In [1]: import numpy as np

In [2]: np.set_printoptions(precision=1, suppress=True, linewidth=140)

In [3]: arr = np.array([[-12, 3, -7, -10, -2, -5, -15],
   ...:     [3, -14, -1, 8, -1, 11, 3],
   ...:     [-7, -1, 12, -12, 4, -5, 1],
   ...:     [-10, 8, -12, -8, -1, -14, -8],
   ...:     [-2, -1, 4, -1, -4, 3, 2],
   ...:     [-5, 11, -5, -14, 3, 10, -9],
   ...:     [-15, 3, 1, -8, 2, -9, 10]])

In [4]: # equal to its transpose

In [5]: vals, evecs = np.linalg.eigh(arr)

In [6]: print(np.linalg.svd(arr, compute_uv=False))
[41.2 24.8 19.7 13.6 11.7  5.6  1.8]

In [7]: print(np.round(evecs.T @ evecs, 1) + 0)
[[1. 0. 0. 0. 0. 0. 0.]
 [0. 1. 0. 0. 0. 0. 0.]
 [0. 0. 1. 0. 0. 0. 0.]
 [0. 0. 0. 1. 0. 0. 0.]
 [0. 0. 0. 0. 1. 0. 0.]
 [0. 0. 0. 0. 0. 1. 0.]
 [0. 0. 0. 0. 0. 0. 1.]]

In [8]: print(np.linalg.eigvalsh(arr @ arr))
[   3.2   31.2  136.4  186.1  389.2  616.7 1699.3]

In [9]: print(np.linalg.eigvalsh(arr + 4 * np.eye(7)))
[-37.2  -9.6  -1.6   2.2  15.7  23.7  28.8]

In [10]: print(np.unique(vals.round(6) + 0, return_counts=True)[1])
[1 1 1 1 1 1 1]

In [11]: vals, evecs = np.linalg.eigh(arr)

In [12]: x = np.array([-3, 3, -1, 2, 2, -1, -1])

In [13]: print((np.sign(evecs[:, -1].round(6)) == np.sign(evecs[0, -1].round(6))).astype(int))
[1 1 0 1 0 1 0]

In [14]: print(x @ arr @ x)
-250

In [15]: print(np.round(x @ arr @ x / (x @ x), 1), np.round(vals[0], 1), round(float(vals[-1]), 1))
-8.6 -41.2 24.8

In [16]: W1 = np.array([[3, 3, -3, -1, -2],
    ...:     [0, 4, 3, 0, -2],
    ...:     [-3, -4, 3, 0, 5],
    ...:     [-2, 3, 4, 0, 1],
    ...:     [-3, 1, -5, 5, 2],
    ...:     [0, 3, 4, 3, -5],
    ...:     [1, 1, -4, 1, -2]])

In [17]: coef = np.array([-5, -1, 2, -2, 1])

In [18]: H = np.maximum(arr @ W1 + coef, 0)

In [19]: print(np.linalg.matrix_rank(H))
5

In [20]: basis = np.array([[0, -1, -2], [1, 2, 1], [1, 0, 1], [2, -2, -1], [0, 0, -2]])

In [21]: print((H @ basis).round(6).argmax(axis=1))
[0 0 0 0 0 0 0]

In [22]: print(H @ basis)
[[  36    0  -14]
 [  84  -22    6]
 [  22  -22 -203]
 [   0  -12  -66]
 [  37    0   37]
 [ 148  -23   21]
 [  12  -12 -108]]
